$ ipython --no-banner

In [1]: import numpy as np

In [2]: from numpy import linalg as LA

In [3]: np.set_printoptions(precision=3, suppress=True, linewidth=160, floatmode="fixed")

In [4]: E = np.loadtxt("dump.csv", delimiter=",")

In [5]: E
Out[5]: 
array([[  0.000,   0.000,  -1.000,   1.000,  -1.000],
       [ -2.000,  -1.000,  -3.000,   1.000,  -1.000],
       [ -1.000,  -3.000,  -2.000,  -1.000,  -2.000],
       [ -3.000,  -4.000,  -4.000,  -2.000,  -4.000],
       [ -3.000,  -6.000,  -3.000,  -4.000,  -4.000],
       [ -1.000,  -4.000,  -2.000,  -5.000,  -4.000],
       [  1.000,  -5.000,  -3.000,  -6.000,  -6.000],
       [  1.000,  -6.000,  -2.000,  -6.000,  -5.000],
       [  1.000,  -7.000,  -3.000,  -6.000,  -3.000],
       [  1.000,  -6.000,  -1.000,  -8.000,  -2.000],
       [ -1.000,  -8.000,  -3.000,  -8.000,  -4.000],
       [ -2.000,  -6.000,  -2.000,  -6.000,  -2.000],
       [ -4.000,  -8.000,  -3.000,  -7.000,  -4.000],
       [ -4.000,  -6.000,  -5.000,  -8.000,  -3.000],
       [ -5.000,  -7.000,  -6.000,  -8.000,  -3.000],
       [ -7.000,  -6.000,  -8.000,  -7.000,  -5.000],
       [ -9.000,  -4.000,  -6.000,  -6.000,  -3.000],
       [ -8.000,  -6.000,  -4.000,  -8.000,  -3.000],
       [ -8.000,  -6.000,  -3.000,  -6.000,  -1.000],
       [ -7.000,  -7.000,  -3.000,  -6.000,   1.000],
       [ -8.000,  -8.000,  -1.000,  -4.000,   1.000],
       [ -8.000,  -6.000,   1.000,  -3.000,  -1.000],
       [ -7.000,  -8.000,   1.000,  -2.000,   0.000],
       [ -5.000,  -7.000,   1.000,  -4.000,   2.000],
       [ -3.000,  -7.000,  -1.000,  -3.000,   0.000],
       [ -1.000,  -8.000,  -3.000,  -4.000,  -2.000],
       [  1.000, -10.000,  -1.000,  -3.000,  -2.000],
       [  3.000, -11.000,   0.000,  -5.000,  -1.000],
       [  2.000, -11.000,  -1.000,  -4.000,  -2.000],
       [  1.000, -11.000,  -3.000,  -5.000,  -3.000],
       [  1.000, -12.000,  -4.000,  -5.000,  -4.000]])

In [6]: Xs = E - E.mean(axis=0)

In [7]: U, sv, vt = LA.svd(Xs, full_matrices=False)

In [8]: sv ** 2 / (sv ** 2).sum()
Out[8]: array([0.420, 0.287, 0.210, 0.056, 0.027])

In [9]: LA.matrix_rank(Xs)
Out[9]: np.int64(5)

In [10]: np.abs(vt[0]).argmax()
Out[10]: np.int64(0)

In [11]: sv
Out[11]: array([20.821, 17.209, 14.740,  7.589,  5.320])

In [12]: round((sv ** 2).sum() ** 2 / (sv ** 4).sum(), 3)
Out[12]: np.float64(3.263)

In [13]: np.abs(vt[-1])
Out[13]: array([0.240, 0.086, 0.561, 0.123, 0.778])

In [14]: O, Rm = LA.qr(E)

In [15]: np.allclose(Rm.T @ Rm, E.T @ E)
Out[15]: True

In [16]: O, vecs = LA.qr(E[:, :2])[0], LA.qr(E[:, 2:])[0]

In [17]: sv = LA.svd(O.T @ vecs, compute_uv=False)

In [18]: np.degrees(np.arccos(sv.clip(0, 1)))
Out[18]: array([24.679, 55.878])

In [19]: (sv > 0.9).sum()
Out[19]: np.int64(1)

In [20]: round(LA.norm(O @ O.T - vecs @ vecs.T, 2), 3)
Out[20]: np.float64(1.0)

In [21]: sv
Out[21]: array([0.909, 0.561])

In [22]: basis = E[[20, 14]].astype(float)

In [23]: for _ in range(5):
    ...:     idx = LA.norm(E[:, None] - basis, axis=-1).argmin(axis=1)
    ...:     basis = np.array([E[idx == j].mean(axis=0) for j in range(2)])
    ...: 

In [24]: idx
Out[24]: array([0, 0, 0, 0, 1, 1, 1, 1, 1, 1, 1, 1, 1, 1, 1, 1, 0, 0, 0, 0, 0, 0, 0, 0, 0, 1, 1, 1, 1, 1, 1])

In [25]: np.bincount(idx)
Out[25]: array([13, 18])

In [26]: np.abs(basis[1] - basis[0]).argmax()
Out[26]: np.int64(0)

In [27]: x = np.array([0, 1, 2, 4, 5])

In [28]: target = E @ x

In [29]: np.round(LA.solve(E.T @ E, E.T @ target), 3) + 0
Out[29]: array([0.000, 1.000, 2.000, 4.000, 5.000])

In [30]: np.round(LA.pinv(E) @ E, 3) + 0
Out[30]: 
array([[1.000, 0.000, 0.000, 0.000, 0.000],
       [0.000, 1.000, 0.000, 0.000, 0.000],
       [0.000, 0.000, 1.000, 0.000, 0.000],
       [0.000, 0.000, 0.000, 1.000, 0.000],
       [0.000, 0.000, 0.000, 0.000, 1.000]])

In [31]: target
Out[31]: 
array([ -3.000,  -8.000, -21.000, -40.000, -48.000, -48.000, -65.000, -59.000, -52.000, -50.000, -66.000, -44.000, -62.000, -63.000, -66.000, -75.000, -55.000,
       -61.000, -41.000, -32.000, -21.000, -21.000, -14.000, -11.000, -21.000, -40.000, -34.000, -36.000, -39.000, -52.000, -60.000])

In [32]: np.round(LA.lstsq(E, target)[0], 3) + 0
Out[32]: array([0.000, 1.000, 2.000, 4.000, 5.000])

In [33]: rng = np.random.default_rng(61)

In [34]: target = target + 0.1 * rng.normal(size=31)

In [35]: target
Out[35]: 
array([ -3.057,  -8.106, -20.894, -40.113, -48.178, -47.935, -64.916, -59.095, -52.057, -49.722, -66.102, -44.051, -61.882, -62.925, -65.839, -74.918, -55.041,
       -60.988, -41.055, -31.919, -20.949, -21.123, -13.952, -11.082, -20.993, -40.038, -33.972, -36.260, -38.956, -52.142, -59.883])

In [36]: c, *_ = LA.lstsq(E, target)

In [37]: round(float(LA.norm(target - E @ c)), 3)
Out[37]: 0.577

In [38]: [round(float(LA.norm(LA.solve(E.T @ E + lam * np.eye(5), E.T @ target))), 2) for lam in (0, 1, 10, 100)]
Out[38]: [6.78, 6.75, 6.5, 5.46]
